>>> import numpy as np
>>> np.set_printoptions(precision=2, suppress=True, linewidth=160)
>>> def tidy(a):
...     return np.round(a, 2) + 0
... 
>>> C = np.array([[0.1, -0.1, 0.4, 0.2, 0.8]])
>>> rng = np.random.default_rng(637837)
>>> arr = np.array([[-2], [0], [2], [0], [0], [2], [-1], [2], [1], [1], [0], [2]]) @ C + 0.05 * rng.normal(size=(12, 5))
>>> tidy(arr)
array([[-0.24,  0.2 , -0.73, -0.46, -1.61],
       [-0.01, -0.04, -0.09,  0.06,  0.  ],
       [ 0.23, -0.21,  0.8 ,  0.43,  1.69],
       [ 0.03,  0.02,  0.  , -0.06,  0.05],
       [ 0.02, -0.01,  0.06,  0.04,  0.  ],
       [ 0.13, -0.09,  0.79,  0.32,  1.59],
       [-0.03,  0.16, -0.46, -0.26, -0.76],
       [ 0.24, -0.18,  0.75,  0.42,  1.62],
       [ 0.12, -0.01,  0.4 ,  0.18,  0.82],
       [ 0.09, -0.08,  0.47,  0.11,  0.83],
       [-0.05,  0.02, -0.08,  0.07,  0.03],
       [ 0.13, -0.28,  0.82,  0.36,  1.55]])
>>> u = np.array([3, -1, -1])
>>> tidy(np.correlate(arr[5], arr[0], "full"))
array([-0.21,  0.09, -1.33, -0.79, -3.33, -0.78, -1.28,  0.24, -0.39])
>>> tidy(np.cross(arr[5, :3], arr[0, :3]))
array([-0.09, -0.1 ,  0.  ])
>>> tidy(np.polyval(u, arr[5]))
array([-1.08, -0.88,  0.08, -1.01,  4.97])
>>> U, s, Vh = np.linalg.svd(arr)
>>> np.argmax(s[:-1] / (s[1:] + 1e-6)) + 1
np.int64(1)
>>> B = U[:, :1] @ np.diag(s[:1]) @ Vh[:1]
>>> tidy(np.linalg.norm(arr - B) / np.linalg.norm(arr))
np.float64(0.08)
>>> tidy(np.abs(arr - B).max())
np.float64(0.09)
>>> tidy(np.linalg.norm(arr - B, 2)), tidy(s[1])
(np.float64(0.24), np.float64(0.24))
>>> B = np.c_[arr[:, :3] @ np.array([[-2, 0, 2], [2, 0, 2], [-3, 3, 2]]), np.array([2, 3, 1, 3, 1, 1, 3, 1, 1, 2, 3, 0])]
>>> tidy(B)
array([[ 3.07, -2.18, -1.54,  2.  ],
       [ 0.21, -0.28, -0.27,  3.  ],
       [-3.26,  2.39,  1.62,  1.  ],
       [-0.03,  0.01,  0.12,  3.  ],
       [-0.24,  0.19,  0.15,  1.  ],
       [-2.81,  2.37,  1.65,  1.  ],
       [ 1.76, -1.39, -0.66,  3.  ],
       [-3.07,  2.24,  1.62,  1.  ],
       [-1.46,  1.19,  1.01,  1.  ],
       [-1.74,  1.4 ,  0.94,  2.  ],
       [ 0.39, -0.24, -0.21,  3.  ],
       [-3.26,  2.45,  1.33,  0.  ]])
>>> np.linalg.matrix_rank(B)
np.int64(4)
>>> tidy(np.linalg.lstsq(arr, B[:, 0])[0])
array([-2.,  2., -3.,  0.,  0.])
>>> np.linalg.matrix_rank(np.c_[arr, B])
np.int64(6)
>>> E = np.array([[-5, 4, -7, 6], [0, -4, -2, 0], [-5, 12, -3, 6]])
>>> # rank 2
>>> np.linalg.cond(E) > 100
np.True_
>>> tidy(np.linalg.norm(E, 2) / np.linalg.norm(E))
np.float64(0.93)
>>> U, s, Vh = np.linalg.svd(E, full_matrices=False)
>>> (s > 1e-8).sum()
np.int64(2)
>>> tidy(np.abs(Vh[0]))
array([0.39, 0.71, 0.35, 0.47])
>>> np.abs(U[:, 0]).round(6).argmax()
np.int64(2)
>>> tidy(np.sqrt((s ** 2).sum())), tidy(np.linalg.norm(E))
(np.float64(18.97), np.float64(18.97))
>>> np.allclose(U * s @ Vh, E)
True
>>> tidy(s)
array([17.65,  6.96,  0.  ])
